$ python3 -q
>>> import numpy as np
>>> np.set_printoptions(precision=3, suppress=True, linewidth=120)
>>> rnd = lambda a: np.round(a, 3) + 0
>>> feats = np.load("mat.npy")
>>> feats
array([[-0.4  , -0.3  ,  0.2  ,  1.4  ],
       [-1.2  ,  0.2  , -2.1  , -0.7  ],
       [-1.161,  0.354, -2.091, -0.883],
       [-1.3  ,  0.5  , -0.4  , -0.1  ]])
>>> np.linalg.matrix_rank(feats, rtol=0.1)
np.int64(3)
>>> rnd(np.abs(np.linalg.svd(feats)[2][-1]))
array([0.37 , 0.843, 0.219, 0.323])
>>> [round(float(x), 3) for x in np.linalg.svd(feats, compute_uv=False)[:3]]
[3.779, 1.535, 0.85]
>>> left, sv, vt = np.linalg.svd(feats)
>>> rnd(sv)
array([3.779, 1.535, 0.85 , 0.059])
>>> np.argmax(sv[:-1] / (sv[1:] + 1e-6)) + 1
np.int64(3)
>>> Y = left[:, :3] @ np.diag(sv[:3]) @ vt[:3]
>>> np.linalg.matrix_rank(Y)
np.int64(3)
>>> print(rnd(np.linalg.norm(feats - Y) / np.linalg.norm(feats)))
0.014
>>> rnd(np.linalg.norm(feats - Y, 2)), rnd(sv[3])
(np.float64(0.059), np.float64(0.059))
>>> rng = np.random.default_rng(594)
>>> z = rng.permutation(4)
>>> z
array([1, 2, 0, 3])
>>> Y = feats[z][:, z]
>>> rnd(np.trace(Y))
np.float64(-2.391)
>>> np.diag(Y)
array([ 0.2  , -2.091, -0.4  , -0.1  ])
>>> Y
array([[ 0.2  , -2.1  , -1.2  , -0.7  ],
       [ 0.354, -2.091, -1.161, -0.883],
       [-0.3  ,  0.2  , -0.4  ,  1.4  ],
       [ 0.5  , -0.4  , -1.3  , -0.1  ]])
